% ipython --no-banner

In [1]: import numpy as np

In [2]: np.set_printoptions(suppress=True, linewidth=160)

In [3]: W0 = np.loadtxt("dump.csv", delimiter=",")

In [4]: W0
Out[4]: 
array([[ 0.,  3.,  9., -8.],
       [-3.,  0.,  6., -1.],
       [-9., -6.,  0.,  2.],
       [ 8.,  1., -2.,  0.]])

In [5]: x = np.array([1, 6, -8, 5])

In [6]: target = W0 @ x

In [7]: target
Out[7]: array([-94., -56., -35.,  30.])

In [8]: np.round(np.linalg.solve(W0, W0[:, 0]), 3) + 0
Out[8]: array([1., 0., 0., 0.])

In [9]: other = W0 / np.linalg.norm(W0, axis=1, keepdims=True)

In [10]: G = other @ other.T

In [11]: np.round(np.degrees(np.arccos(np.clip(G[0, 3], -1, 1))), 3)
Out[11]: np.float64(98.367)

In [12]: np.argwhere(np.triu(np.abs(G) > 0.95, 1))
Out[12]: array([], shape=(0, 2), dtype=int64)

In [13]: x = np.array([-1, 2, 2, -3])

In [14]: np.round(np.linalg.eigvals(W0).real, 3) + 0
Out[14]: array([0., 0., 0., 0.])

In [15]: x @ W0 @ x
Out[15]: np.float64(0.0)

In [16]: round(np.linalg.det(W0), 3)
Out[16]: np.float64(1089.0)

In [17]: Q = np.linalg.solve(np.eye(4) - W0, np.eye(4) + W0)

In [18]: round(np.linalg.det(Q), 3)
Out[18]: np.float64(1.0)

In [19]: G = W0.T @ W0

In [20]: np.allclose(G, G.T)
Out[20]: True

In [21]: G
Out[21]: 
array([[154.,  62., -34., -15.],
       [ 62.,  46.,  25., -36.],
       [-34.,  25., 121., -78.],
       [-15., -36., -78.,  69.]])

In [22]: np.linalg.matrix_rank(G)
Out[22]: np.int64(4)

In [23]: (W0 @ W0.T).shape
Out[23]: (4, 4)

In [24]: other = np.array([[1, 1], [1, -1]])

In [25]: rng = np.random.default_rng(598)

In [26]: J = np.kron(other, np.kron(other, other))[rng.permutation(8)][:3]

In [27]: J
Out[27]: 
array([[ 1,  1,  1,  1, -1, -1, -1, -1],
       [ 1, -1,  1, -1,  1, -1,  1, -1],
       [ 1, -1,  1, -1, -1,  1, -1,  1]])

In [28]: round(np.linalg.norm(J, "nuc"), 3)
Out[28]: np.float64(8.485)

In [29]: round(np.linalg.norm(J[2] - J[1]), 3)
Out[29]: np.float64(4.0)

In [30]: J[2] @ J[1]
Out[30]: np.int64(0)

In [31]: def softmax(z):
    ...:     e = np.exp(z - z.max(axis=-1, keepdims=True))
    ...:     return e / e.sum(axis=-1, keepdims=True)
    ...: 

In [32]: np.round(softmax(J[0] + 3), 3)
Out[32]: array([0.22, 0.22, 0.22, 0.22, 0.03, 0.03, 0.03, 0.03])

In [33]: np.round(softmax(J[0]), 3)
Out[33]: array([0.22, 0.22, 0.22, 0.22, 0.03, 0.03, 0.03, 0.03])

In [34]: att = J @ J.T / np.sqrt(8)

In [35]: np.round(softmax(att)[0] @ J, 3)
Out[35]: array([ 1.   ,  0.789,  1.   ,  0.789, -0.894, -0.894, -0.894, -0.894])

In [36]: np.round(softmax(att), 3)
Out[36]: 
array([[0.894, 0.053, 0.053],
       [0.053, 0.894, 0.053],
       [0.053, 0.053, 0.894]])

In [37]: feats = np.array([[8, 9, 8], [6, 4, 6], [6, 0, 3], [3, 9, 7]])

In [38]: feats[2] = feats[0]

In [39]: feats
Out[39]: 
array([[8, 9, 8],
       [6, 4, 6],
       [8, 9, 8],
       [3, 9, 7]])

In [40]: G = feats.T @ feats

In [41]: G
Out[41]: 
array([[173, 195, 185],
       [195, 259, 231],
       [185, 231, 213]])

In [42]: np.allclose(G, G.T)
Out[42]: True

In [43]: w, evecs = np.linalg.eigvalsh(G)
---------------------------------------------------------------------------
ValueError                                Traceback (most recent call last)
Cell In[43], line 1
----> 1 w, evecs = np.linalg.eigvalsh(G)

ValueError: too many values to unpack (expected 2)

In [44]: w, evecs = np.linalg.eigh(G)

In [45]: np.round(np.linalg.eigvalsh(G + -1 * np.eye(3)), 3)
Out[45]: array([  0.513,  15.325, 626.162])

In [46]: w.round(3)
Out[46]: array([  1.513,  16.325, 627.162])

In [47]: np.abs(evecs[:, -1]).round(6).argmax()
Out[47]: np.int64(1)

In [48]: np.round(np.linalg.eigvalsh(G @ G), 3)
Out[48]: array([     2.288,    266.515, 393332.197])

In [49]: np.round(np.linalg.svd(G, compute_uv=False), 3)
Out[49]: array([627.162,  16.325,   1.513])

In [50]: np.round(np.abs(evecs[:, -1]), 3)
Out[50]: array([0.509, 0.635, 0.581])

In [51]: np.round(w.sum(), 3), np.trace(G)
Out[51]: (np.float64(645.0), np.int64(645))

In [52]: np.round(evecs.T @ G @ evecs, 3) + 0
Out[52]: 
array([[  1.513,   0.   ,   0.   ],
       [  0.   ,  16.325,   0.   ],
       [  0.   ,   0.   , 627.162]])

In [53]: x = np.array([3, 4, 8])

In [54]: feats @ np.eye(3)[0]
Out[54]: array([8., 6., 8., 3.])

In [55]: (feats @ x).argmax()
Out[55]: np.int64(0)

In [56]: x @ feats
---------------------------------------------------------------------------
ValueError                                Traceback (most recent call last)
Cell In[56], line 1
----> 1 x @ feats

ValueError: matmul: Input operand 1 has a mismatch in its core dimension 0, with gufunc signature (n?,k),(k,m?)->(n?,m?) (size 4 is different from 3)

In [57]: m1 = np.array([[-3, 0, -1], [-2, 2, 1], [3, -3, -1]])

In [58]: m1[-1] = m1[0] + 4 * m1[1]

In [59]: m1
Out[59]: 
array([[ -3,   0,  -1],
       [ -2,   2,   1],
       [-11,   8,   3]])

In [60]: # rank 2

In [61]: x = np.array([-1, 0, 3])

In [62]: target = feats @ x

In [63]: beta, lr = np.zeros(3), 1 / np.linalg.norm(feats, 2) ** 2

In [64]: for i in range(60):
    ...:     beta -= lr * feats.T @ (feats @ beta - target)
    ...:     if i % 10 == 0: print(i, round(np.linalg.norm(feats @ beta - target), 3))
    ...: 
0 4.786
10 4.213
20 3.809
30 3.522
40 3.314
50 3.157

In [65]: np.round(np.linalg.cond(feats), 3)
Out[65]: np.float64(20.362)

In [66]: proj = np.triu(np.array([[0, -1, 1], [-1, 0, 0], [-2, -1, -1]]), 1) + np.eye(3)

In [67]: other = proj @ m1 @ np.linalg.inv(proj)

In [68]: round(np.linalg.det(other), 3)
Out[68]: np.float64(-0.0)

In [69]: np.linalg.matrix_rank(other)
Out[69]: np.int64(2)

In [70]: np.trace(other), np.trace(m1)
Out[70]: (np.float64(2.0), np.int64(2))

In [71]: other = np.array([[3, -3], [-2, -2], [-1, 2]])

In [72]: np.einsum("ij,ij->i", m1, m1)
Out[72]: array([ 10,   9, 194])

In [73]: m1 @ other
Out[73]: 
array([[ -8,   7],
       [-11,   4],
       [-52,  23]])

In [74]: other @ m1
---------------------------------------------------------------------------
ValueError                                Traceback (most recent call last)
Cell In[74], line 1
----> 1 other @ m1

ValueError: matmul: Input operand 1 has a mismatch in its core dimension 0, with gufunc signature (n?,k),(k,m?)->(n?,m?) (size 3 is different from 2)

In [75]: np.linalg.matrix_rank(m1 @ other)
Out[75]: np.int64(2)

In [76]: U, sigma, vt = np.linalg.svd(m1)

In [77]: sigma.round(3) + 0
Out[77]: array([14.4  ,  2.375,  0.   ])

In [78]: np.argmax(sigma[:-1] / (sigma[1:] + 1e-6)) + 1
Out[78]: np.int64(2)

In [79]: other = U[:, :2] @ np.diag(sigma[:2]) @ vt[:2]

In [80]: other.round(3) + 0
Out[80]: 
array([[ -3.,   0.,  -1.],
       [ -2.,   2.,   1.],
       [-11.,   8.,   3.]])

In [81]: round(float(np.linalg.norm(m1 - other, 2)), 3), round(float(sigma[2]), 3)
Out[81]: (0.0, 0.0)

In [82]: np.linalg.matrix_rank(m1, rtol=0.05)
Out[82]: np.int64(2)

In [83]: round(np.abs(m1 - other).max(), 3)
Out[83]: np.float64(0.0)

In [84]: round(np.linalg.norm(m1 - other) / np.linalg.norm(m1), 3)
Out[84]: np.float64(0.0)

In [85]: F = np.array([[-6, 2, 5, -5], [2, 7, -1, 2], [-6, -8, 7, 0], [-9, 3, 2, -1]])

In [86]: F
Out[86]: 
array([[-6,  2,  5, -5],
       [ 2,  7, -1,  2],
       [-6, -8,  7,  0],
       [-9,  3,  2, -1]])

In [87]: x = np.array([0, 3, -2, 1])

In [88]: target = F @ x

In [89]: target
Out[89]: array([ -9,  25, -38,   4])

In [90]: np.round(np.linalg.solve(F, target), 3) + 0
Out[90]: array([ 0.,  3., -2.,  1.])

In [91]: np.round(np.linalg.solve(F, 2 * target), 3) + 0
Out[91]: array([ 0.,  6., -4.,  2.])

In [92]: np.round(np.linalg.solve(F.T, F[1]), 3) + 0
Out[92]: array([0., 1., 0., 0.])

In [93]: data = np.array([[0.1, 2.1, -0.4], [0.2, -0.5, -0.6], [0.2, 2.1, -0.5]])

In [94]: data[:, 0] *= 5

In [95]: data
Out[95]: 
array([[ 0.5,  2.1, -0.4],
       [ 1. , -0.5, -0.6],
       [ 1. ,  2.1, -0.5]])

In [96]: G = data.T @ data

In [97]: np.linalg.matrix_rank(G)
Out[97]: np.int64(3)

In [98]: np.trace(G), (data ** 2).sum()
Out[98]: (np.float64(12.09), np.float64(12.09))

In [99]: x = np.array([3, 0, 2])

In [100]: target = data @ x

In [101]: beta, lr = np.zeros(3), 1 / np.linalg.norm(data, 2) ** 2

In [102]: for i in range(150):
     ...:     beta -= lr * data.T @ (data @ beta - target)
     ...:     if i % 50 == 0: print(i, round(np.linalg.norm(data @ beta - target), 3))
     ...: 
0 1.676
50 0.354
100 0.331

In [103]: round(np.linalg.cond(data), 3)
Out[103]: np.float64(27.379)

In [104]: lab = rng.permutation(3)

In [105]: lab
Out[105]: array([0, 2, 1])

In [106]: other = data[lab][:, lab]

In [107]: np.trace(other)
Out[107]: np.float64(-0.5)

In [108]: round(np.linalg.det(other), 3), round(float(np.linalg.det(data[lab])), 3)
Out[108]: (np.float64(-0.495), 0.495)

In [109]: np.round(np.sort(np.abs(np.linalg.eigvals(other))), 3)
Out[109]: array([0.614, 0.614, 1.313])

In [110]: np.round(softmax(10 * data[1]), 3) + 0
Out[110]: array([1., 0., 0.])

In [111]: np.round(softmax(data).sum(axis=1), 3)
Out[111]: array([1., 1., 1.])

In [112]: att = data @ data.T / np.sqrt(3)

In [113]: softmax(att).round(6).argmax(axis=1)
Out[113]: array([2, 1, 2])

In [114]: np.round(softmax(att), 3)
Out[114]: 
array([[0.448, 0.023, 0.529],
       [0.185, 0.56 , 0.255],
       [0.411, 0.025, 0.564]])

In [115]: F @ F
Out[115]: 
array([[  55,  -53,   -7,   39],
       [ -10,   67,    0,    2],
       [ -22, -124,   27,   14],
       [  57,  -16,  -36,   52]])

In [116]: np.allclose(F @ F.T, F.T @ F)
Out[116]: False

In [117]: assert F == F.T
---------------------------------------------------------------------------
ValueError                                Traceback (most recent call last)
Cell In[117], line 1
----> 1 assert F == F.T

ValueError: The truth value of an array with more than one element is ambiguous. Use a.any() or a.all()

In [118]: round(np.linalg.det(F), 3)
Out[118]: np.float64(-2233.0)

In [119]: F.inv()
---------------------------------------------------------------------------
AttributeError                            Traceback (most recent call last)
Cell In[119], line 1
----> 1 F.inv()

AttributeError: 'numpy.ndarray' object has no attribute 'inv'

In [120]: round(float(np.abs(np.linalg.eigvals(F)).max()), 3)
Out[120]: 10.184

In [121]: np.trace(F)
Out[121]: np.int64(7)

In [122]: np.round(np.sort(np.abs(np.linalg.eigvals(F))), 3)
Out[122]: array([ 5.019,  5.019,  8.703, 10.184])

In [123]: (F + F.T) / 2
Out[123]: 
array([[-6. ,  2. , -0.5, -7. ],
       [ 2. ,  7. , -4.5,  2.5],
       [-0.5, -4.5,  7. ,  1. ],
       [-7. ,  2.5,  1. , -1. ]])

In [124]: arr = np.array([[0, 1, 0], [0, 0, 1], [1, 0, 0]])

In [125]: arr
Out[125]: 
array([[0, 1, 0],
       [0, 0, 1],
       [1, 0, 0]])

In [126]: np.round(np.sort(np.abs(np.linalg.eigvals(arr)))[::-1], 3)
Out[126]: array([1., 1., 1.])

In [127]: np.linalg.matrix_power(arr, 100)
Out[127]: 
array([[0, 1, 0],
       [0, 0, 1],
       [1, 0, 0]])

In [128]: pr = np.eye(3)[2]

In [129]: for _ in range(3):
     ...:     pr = pr @ arr
     ...:     print(pr.round(3))
     ...: 
[1. 0. 0.]
[0. 1. 0.]
[0. 0. 1.]
